$ python -q
>>> import numpy as np
>>> from numpy import linalg as LA
>>> np.set_printoptions(precision=1, suppress=True, linewidth=140, legacy="1.25")
>>> feats = np.loadtxt("run18.csv", delimiter=",")
>>> print(feats.round(1) + 0)
[[ 3.4 -3.2 -1.1 -2.4  8.1  1.1 -2. ]
 [ 2.2  1.5  5.3 -2.3  1.  -5.  -5.8]
 [ 3.3 -3.3 -1.3 -2.3  8.1  1.3 -1.8]
 [ 3.3 -0.1  4.  -2.9  4.3 -3.7 -5.7]
 [ 3.6 -2.8  0.  -2.7  7.9  0.1 -3.1]
 [-2.4  3.8  3.2  1.4 -7.6 -3.1 -0.4]
 [ 0.3  3.1  5.5 -0.9 -3.4 -5.3 -4.4]
 [ 1.6 -3.8 -4.3 -0.7  6.5  4.2  2. ]
 [ 3.7 -1.3  2.5 -3.   6.2 -2.3 -5. ]
 [ 1.9 -3.8 -3.9 -1.   7.   3.8  1.4]
 [-0.1  3.3  5.4 -0.6 -4.1 -5.2 -4. ]
 [-1.5  3.8  4.4  0.6 -6.4 -4.3 -2.1]
 [ 3.6 -2.9 -0.2 -2.6  8.   0.3 -2.9]
 [ 0.  -3.3 -5.4  0.6  3.9  5.2  4.1]
 [ 3.6 -0.9  3.1 -3.   5.6 -2.9 -5.3]
 [ 1.2  2.4  5.6 -1.6 -1.4 -5.4 -5.3]
 [ 3.6 -1.1  2.7 -3.   6.  -2.5 -5.1]
 [ 2.4  1.2  5.1 -2.4  1.6 -4.8 -5.9]
 [ 0.8  2.8  5.6 -1.3 -2.3 -5.4 -5. ]
 [ 0.9  2.7  5.6 -1.4 -2.1 -5.4 -5. ]
 [-1.8 -1.9 -5.5  2.   0.   5.2  5.7]
 [-1.5 -2.2 -5.6  1.8  0.8  5.3  5.5]
 [-3.7  1.7 -1.9  3.  -6.8  1.7  4.6]
 [-2.6 -1.  -4.9  2.5 -2.1  4.7  5.9]]
>>> left, sig, Vt = LA.svd(feats)
>>> print(sig.round(1) + 0)
[37.  32.1  0.   0.   0.   0.   0. ]
>>> print(np.argmax(sig[:-1] / (sig[1:] + 1e-6)) + 1)
2
>>> Y = left[:, :2] @ np.diag(sig[:2]) @ Vt[:2]
>>> print(LA.matrix_rank(feats, rtol=0.05))
2
>>> print(np.round(np.trace(LA.pinv(feats) @ feats), 1))
2.0
>>> print(np.allclose(feats[:-1].T @ LA.lstsq(feats[:-1].T, feats[-1])[0], feats[-1]))
True
>>> try:
...     LA.inv(feats)
... except LA.LinAlgError as e:
...     print(repr(e))
... 
LinAlgError('Last 2 dimensions of the array must be square')
>>> J = np.loadtxt("layer18.csv", delimiter=",")
>>> print(J)
[[ 0.  2.  1.  5.  0.  1. -5.]
 [-2.  0.  0. -4.  4. -6.  0.]
 [-1.  0.  0.  2. -2.  0. -1.]
 [-5.  4. -2.  0.  3.  3.  2.]
 [ 0. -4.  2. -3.  0.  1. -3.]
 [-1.  6.  0. -3. -1.  0.  0.]
 [ 5.  0.  1. -2.  3.  0.  0.]]
>>> Y = np.array([[6, 8], [7, 5], [3, 4], [2, 9], [8, 7], [4, 3], [5, 1]])
>>> print(LA.matrix_rank(np.vstack([J, Y.T])))
7
>>> print(np.vstack([J, Y.T]).shape)
(9, 7)
>>> print(LA.matrix_rank(J @ Y))
2
>>> print(np.einsum("ik,kj->ji", J, Y))
[[  6. -12. -23.  38. -39.  22.  53.]
 [ 57. -42.  -5.   4. -39. -12.  47.]]
>>> print(np.einsum("ij,ij->i", J, J))
[56. 72. 10. 67. 39. 47. 39.]
>>> print(np.allclose(J, J.T))
False
>>> LA.determinant(J)
Traceback (most recent call last):
  File "<python-input-22>", line 1, in <module>
    LA.determinant(J)
    ^^^^^^^^^^^^^^
AttributeError: module 'numpy.linalg' has no attribute 'determinant'
>>> print(np.allclose(J @ J.T, J.T @ J))
True
>>> print(np.trace(J))
0.0
>>> print(LA.matrix_power(J, 2))
[[-56.  26. -15.   1.   5.   3.   9.]
 [ 26. -72.  14.  -4.  -6. -10. -10.]
 [-15.  14. -10.   3.   3.   3.  15.]
 [  1.  -4.   3. -67.  23. -26.  18.]
 [  5.  -6.   3.  23. -39.  15.  -8.]
 [  3. -10.   3. -26.  15. -47.   2.]
 [  9. -10.  15.  18.  -8.   2. -39.]]
>>> print(LA.cond(J) > 100)
True
>>> print(np.argsort(-LA.norm(J, axis=0).round(6), kind="stable")[:3])
[1 3 0]
>>> print(np.round(LA.norm(J, 2) / LA.norm(J), 1))
0.6
>>> print(LA.matrix_rank(J, rtol=0.1))
6
>>> left, sig, Vt = LA.svd(J)
>>> V = Vt[:(sig > 1e-8).sum()]
>>> rng = np.random.default_rng(784)
>>> x0 = J[3] + 3 * J[0] + rng.integers(2) * np.eye(7)[2]
>>> print(x0)
[ -5.  10.   2.  15.   3.   6. -13.]
>>> print(np.round(V.T @ V, 1) + 0)
[[ 1.   0.   0.1  0.   0.   0.   0.1]
 [ 0.   1.  -0.1  0.   0.   0.   0. ]
 [ 0.1 -0.1  0.2 -0.1  0.   0.  -0.3]
 [ 0.   0.  -0.1  1.   0.   0.  -0.1]
 [ 0.   0.   0.   0.   1.   0.   0. ]
 [ 0.   0.   0.   0.   0.   1.   0. ]
 [ 0.1  0.  -0.3 -0.1  0.   0.   0.9]]
>>> print(round(LA.norm(x0 - V.T @ V @ x0), 1))
0.9
>>> print(LA.matrix_rank(np.vstack([J, x0])))
7
>>> rank = LA.matrix_rank(J)
>>> print(rank)
6
>>> null = LA.svd(J)[2][rank:].T
>>> print(np.round(J @ null, 1) + 0)
[[0.]
 [0.]
 [0.]
 [0.]
 [0.]
 [0.]
 [0.]]
>>> print([int(LA.matrix_rank(J[:, :j + 1])) for j in range(7)])
[1, 2, 3, 4, 5, 6, 6]
>>> print(np.round(null[:, 0] / null[np.abs(null[:, 0]).round(6).argmax(), 0], 1) + 0)
[-0.2  0.1  1.   0.2  0.1  0.   0.4]
>>> E = np.loadtxt("data.csv", delimiter=",")
>>> print(E)
[[-4. -2.  2.  0. -1.  0.  0.  0.]
 [ 3. -3.  5.  0.  0.  0.  0.  0.]
 [-5.  0. -2.  0. -3. -4.  0.  0.]
 [ 0.  0.  0.  0.  0.  0.  0.  4.]
 [ 5.  1. -1.  0.  1.  3.  0.  0.]
 [ 0.  4.  0.  0.  3.  1.  0.  0.]
 [ 0.  0.  0.  0.  0.  0. -4.  0.]
 [ 0.  0.  0.  4.  0.  0.  0.  0.]]
>>> r0, v = E[0], E[6]
>>> print(r0 @ r0)
25.0
>>> print(r0 @ v)
0.0
>>> p = (r0 @ v) / (r0 @ r0) * r0
>>> print(v - p)
[ 0.  0.  0.  0.  0.  0. -4.  0.]
>>> print(round(LA.norm(r0 + v) ** 2 + LA.norm(r0 - v) ** 2, 1))
82.0
>>> print(np.outer(r0, v))
[[-0. -0. -0. -0. -0. -0. 16. -0.]
 [-0. -0. -0. -0. -0. -0.  8. -0.]
 [ 0.  0.  0.  0.  0.  0. -8.  0.]
 [ 0.  0.  0.  0.  0.  0. -0.  0.]
 [-0. -0. -0. -0. -0. -0.  4. -0.]
 [ 0.  0.  0.  0.  0.  0. -0.  0.]
 [ 0.  0.  0.  0.  0.  0. -0.  0.]
 [ 0.  0.  0.  0.  0.  0. -0.  0.]]
>>> print(LA.matrix_rank(np.outer(r0, v)))
1
>>> w1 = np.array([[1, 0, 3, 3, 3],
...     [3, 1, 1, 1, 1],
...     [0, 0, 0, 2, 0],
...     [2, 2, 0, 2, 3],
...     [3, 1, 2, 2, 3],
...     [2, 3, 2, 1, 0],
...     [3, 1, 0, 3, 3],
...     [3, 2, 0, 1, 3]])
>>> coef = np.array([2, -3, -3, 2, -2])
>>> hid = np.maximum(E @ w1 + coef, 0)
>>> print(LA.matrix_rank(hid))
5
>>> print(hid)
[[ 0.  0.  0.  0.  0.]
 [ 0.  0.  3. 18.  4.]
 [ 0.  0.  0.  0.  0.]
 [14.  5.  0.  6. 10.]
 [19.  8. 21. 21. 17.]
 [25.  7.  9. 13. 11.]
 [ 0.  0.  0.  0.  0.]
 [10.  5.  0. 10. 10.]]
>>> print((hid > 0).astype(int))
[[0 0 0 0 0]
 [0 0 1 1 1]
 [0 0 0 0 0]
 [1 1 0 1 1]
 [1 1 1 1 1]
 [1 1 1 1 1]
 [0 0 0 0 0]
 [1 1 0 1 1]]
>>> print((hid > 0).mean(axis=0))
[0.5 0.5 0.4 0.6 0.6]
>>> W2 = np.array([[-3, -2], [-2, 3], [-3, 3], [3, 2], [-1, 3]])
>>> print(hid @ W2)
[[  0.   0.]
 [ 41.  57.]
 [  0.   0.]
 [-44.  29.]
 [-90. 142.]
 [-88.  57.]
 [  0.   0.]
 [-20.  45.]]
>>> print(w1 @ W2)
[[ -6  22]
 [-12   5]
 [  6   4]
 [ -7  15]
 [-14  16]
 [-15  13]
 [ -5  12]
 [-13  11]]
>>> mat = np.load("sample12.npy")
>>> print(mat)
[[ 0  0 -2 -4 -4  3  4]
 [ 0  0  1 -3  2  3  0]
 [ 0  0  0 -2 -2  2 -5]
 [ 0  0  0  0  3  5  5]
 [ 0  0  0  0  0 -2  2]
 [ 0  0  0  0  0  0  2]
 [ 0  0  0  0  0  0  0]]
>>> print(LA.matrix_rank(mat, rtol=0.1))
4
>>> print(np.round(LA.norm(mat, 2) / LA.norm(mat), 1))
0.7
>>> A = 4 * np.eye(8) + np.ones((8, 8))
>>> print(A)
[[5. 1. 1. 1. 1. 1. 1. 1.]
 [1. 5. 1. 1. 1. 1. 1. 1.]
 [1. 1. 5. 1. 1. 1. 1. 1.]
 [1. 1. 1. 5. 1. 1. 1. 1.]
 [1. 1. 1. 1. 5. 1. 1. 1.]
 [1. 1. 1. 1. 1. 5. 1. 1.]
 [1. 1. 1. 1. 1. 1. 5. 1.]
 [1. 1. 1. 1. 1. 1. 1. 5.]]
>>> ev, V = LA.eigh(A)
>>> x0 = np.array([3, 3, 1, 1, -1, 1, -2, 2])
>>> print(V * np.sqrt(ev) @ V.T)
[[2.2 0.2 0.2 0.2 0.2 0.2 0.2 0.2]
 [0.2 2.2 0.2 0.2 0.2 0.2 0.2 0.2]
 [0.2 0.2 2.2 0.2 0.2 0.2 0.2 0.2]
 [0.2 0.2 0.2 2.2 0.2 0.2 0.2 0.2]
 [0.2 0.2 0.2 0.2 2.2 0.2 0.2 0.2]
 [0.2 0.2 0.2 0.2 0.2 2.2 0.2 0.2]
 [0.2 0.2 0.2 0.2 0.2 0.2 2.2 0.2]
 [0.2 0.2 0.2 0.2 0.2 0.2 0.2 2.2]]
>>> print((np.sign(V[:, -1].round(6)) == np.sign(V[0, -1].round(6))).astype(int))
[1 1 1 1 1 1 1 1]
>>> print(np.allclose(A @ A.T, A.T @ A))
True
>>> print(np.sort(np.abs(np.fft.fft(A[0]))), np.sort(LA.svd(A, compute_uv=False)))
[ 4.  4.  4.  4.  4.  4.  4. 12.] [ 4.  4.  4.  4.  4.  4.  4. 12.]
>>> print(np.fft.fft(A[0]))
[12.+0.j  4.+0.j  4.+0.j  4.+0.j  4.+0.j  4.+0.j  4.+0.j  4.+0.j]
>>> z = rng.permutation(8)
>>> print(z)
[4 6 5 0 1 7 3 2]
>>> Y = A[z][:, z]
>>> print(np.allclose(Y, A))
True
>>> print(np.sort(np.abs(LA.eigvals(Y))))
[ 4.  4.  4.  4.  4.  4.  4. 12.]
>>> print(round(LA.det(Y), 1), round(float(LA.det(A[z])), 1))
196608.0 196608.0
>>> x0 = np.array([1, 1, 0, -1, 2, 0, 2, -2])
>>> y = A @ x0
>>> coef, lr = np.zeros(8), 1 / LA.norm(A, 2) ** 2
>>> for i in range(5):
...     coef -= lr * A.T @ (A @ coef - y)
...     if i % 1 == 0: print(i, round(LA.norm(A @ coef - y), 1))
... 
0 13.2
1 11.8
2 10.5
3 9.3
4 8.3
>>> print(coef)
[ 0.7  0.7  0.2 -0.2  1.1  0.2  1.1 -0.7]
>>> print(round(float(LA.cond(A)), 1))
3.0
>>> print(np.abs(A).max())
5.0
>>> print(A.sum(axis=1))
[12. 12. 12. 12. 12. 12. 12. 12.]
>>> print(LA.matrix_rank(A))
8
>>> print(np.count_nonzero(A))
64
>>> print(np.diff(A, axis=0))
[[-4.  4.  0.  0.  0.  0.  0.  0.]
 [ 0. -4.  4.  0.  0.  0.  0.  0.]
 [ 0.  0. -4.  4.  0.  0.  0.  0.]
 [ 0.  0.  0. -4.  4.  0.  0.  0.]
 [ 0.  0.  0.  0. -4.  4.  0.  0.]
 [ 0.  0.  0.  0.  0. -4.  4.  0.]
 [ 0.  0.  0.  0.  0.  0. -4.  4.]]
>>> print(A.mean(axis=0))
[1.5 1.5 1.5 1.5 1.5 1.5 1.5 1.5]
>>> m1 = np.load("test10.npy")
>>> print(m1)
[[ 1.2  2.1 -0.3 -0.5 -1.2  0.6 -0.8 -0.2 -1.5 -5.  -0.4 -0.6]
 [ 1.3  1.1 -1.3 -0.3  1.3 -0.1  2.7 -1.9 -0.1  6.5 -1.   0.3]
 [ 1.1  0.3  0.8 -0.4 -1.8 -0.9 -0.1 -2.  -0.5 -7.5 -0.5  0. ]
 [ 1.   0.8  2.3  0.3 -0.6 -0.1  0.4  0.1  1.3  1.   0.5  1. ]
 [-1.6 -1.3 -0.5 -1.   0.6 -1.1  0.2  0.7 -1.8 10.   0.1 -0.8]
 [-0.4 -0.2 -1.  -0.8 -1.2 -0.8  0.   0.2  1.5  2.5  0.6 -0.1]
 [ 1.   1.7 -0.4  0.4  1.   1.4 -1.3 -0.1 -1.4 -1.  -0.6  1.8]
 [-0.1 -1.2  0.   0.2  0.8 -2.1  0.9 -1.1 -0.8 -1.  -0.4 -0.1]
 [-0.6 -1.   1.5 -1.2  0.9 -0.1  0.9 -1.5 -0.9  0.  -1.   0.4]
 [-1.   0.8  1.5  2.3 -1.  -0.4  1.   1.4 -0.2  2.  -1.   0.6]]
>>> r0 = np.array([0, -1])
>>> print(np.round(np.correlate(m1[7], m1[8], "full"), 1) + 0)
[ 0.  -0.4  1.2  0.2  1.4  0.1  1.2 -2.3  0.7  4.7 -3.   5.5 -0.7  5.6 -6.3  3.5 -1.3  0.2  0.4  1.   0.8  0.3  0.1]
>>> print(np.convolve(m1[7], r0))
[ 0.   0.1  1.2  0.  -0.2 -0.8  2.1 -0.9  1.1  0.8  1.   0.4  0.1]
